>>> import numpy as np
>>> import numpy.linalg as la
>>> np.set_printoptions(precision=3, suppress=True, linewidth=100)
>>> def rd(a):
...     return np.round(a, 3) + 0
... 
>>> J = np.array([[-2.0, -3.0, 0.0, 0.0],
...     [-3.0, -2.0, 0.0, 0.0],
...     [0.0, 0.0, -2.0, -3.0],
...     [0.0, 0.0, -3.0, -2.0]])
>>> # splits into 2 blocks
>>> x0 = np.array([0, -1, 2, 2])
>>> rhs = J @ x0
>>> b, lr = np.zeros(4), 1 / la.norm(J, 2) ** 2
>>> for i in range(200):
...     b -= lr * J.T @ (J @ b - rhs)
...     if i % 50 == 0: print(i, round(la.norm(J @ b - rhs), 3))
... 
0 0.679
50 0.088
100 0.011
150 0.001
>>> rd(la.cond(J))
np.float64(5.0)
>>> rng = np.random.default_rng(72)
>>> z = rng.permutation(4)
>>> other = J[:, z] * rng.choice([-1, 1], 4)
>>> other
array([[-0., -0.,  3.,  2.],
       [-0., -0.,  2.,  3.],
       [ 2.,  3., -0., -0.],
       [ 3.,  2., -0., -0.]])
>>> U, _, VT = la.svd(J.T @ other)
>>> rd(U @ VT)
array([[ 0.,  0.,  0., -1.],
       [ 0.,  0., -1.,  0.],
       [-1.,  0.,  0.,  0.],
       [ 0., -1.,  0.,  0.]])
>>> rd(la.lstsq(J, other)[0])
array([[ 0.,  0.,  0., -1.],
       [ 0.,  0., -1.,  0.],
       [-1.,  0.,  0.,  0.],
       [ 0., -1.,  0.,  0.]])
>>> z
array([2, 3, 1, 0])
>>> (la.matrix_power((J != 0) + (J.T != 0) + np.eye(4), 4) > 0).astype(int)
array([[1, 1, 0, 0],
       [1, 1, 0, 0],
       [0, 0, 1, 1],
       [0, 0, 1, 1]])
>>> rd(la.det(J))
np.float64(25.0)
>>> def softmax(z):
...     e = np.exp(z - z.max(axis=-1, keepdims=True))
...     return e / e.sum(axis=-1, keepdims=True)
... 
>>> rd(softmax(10 * J[2]))
array([0.5, 0.5, 0. , 0. ])
>>> rd(softmax(J[2]))
array([0.458, 0.458, 0.062, 0.023])
>>> S = J @ J.T / np.sqrt(4)
>>> rd(softmax(S))
array([[0.621, 0.377, 0.001, 0.001],
       [0.377, 0.621, 0.001, 0.001],
       [0.001, 0.001, 0.621, 0.377],
       [0.001, 0.001, 0.377, 0.621]])
>>> softmax(S).round(6).argmax(axis=1)
array([0, 1, 2, 3])
>>> rd(softmax(S)[2] @ J)
array([-0.005, -0.005, -2.373, -2.618])
>>> rd(softmax(S + np.triu(np.full(S.shape, -np.inf), 1)))
array([[1.   , 0.   , 0.   , 0.   ],
       [0.378, 0.622, 0.   , 0.   ],
       [0.001, 0.001, 0.997, 0.   ],
       [0.001, 0.001, 0.377, 0.621]])
>>> A = np.array([[0, -9, 4, -3], [0, 0, -1, -4], [0, 0, 9, -1], [0, 0, 0, 8]])
>>> la.matrix_rank(A - A[0, 0] * np.eye(4))
np.int64(3)
>>> try:
...     la.inv(A)
... except la.LinAlgError as e:
...     print(repr(e))
... 
LinAlgError('Singular matrix')
>>> rank = la.matrix_rank(A)
>>> rank
np.int64(3)
>>> N = la.svd(A)[2][rank:].T
>>> N @ N.T
array([[1., 0., 0., 0.],
       [0., 0., 0., 0.],
       [0., 0., 0., 0.],
       [0., 0., 0., 0.]])
>>> [int(la.matrix_rank(A[:, :j + 1])) for j in range(4)]
[0, 1, 2, 3]
>>> np.allclose(A @ N, 0)
True
>>> [int(la.matrix_rank(A[:i])) for i in range(1, len(A) + 1)]
[1, 2, 3, 3]
>>> [int(la.matrix_rank(np.delete(A, i, axis=0))) for i in range(4)]
[2, 3, 3, 3]
>>> la.matrix_rank(A.T @ A), la.matrix_rank(A @ A.T)
(np.int64(3), np.int64(3))
>>> la.lstsq(A[:-1].T, A[-1])[2]
np.int32(3)
>>> rd(A @ la.pinv(A) @ A)
array([[ 0., -9.,  4., -3.],
       [ 0.,  0., -1., -4.],
       [ 0.,  0.,  9., -1.],
       [ 0.,  0.,  0.,  8.]])
>>> rd(np.trace(la.pinv(A) @ A))
np.float64(3.0)
>>> np.allclose(A[:-1].T @ la.lstsq(A[:-1].T, A[-1])[0], A[-1])
True
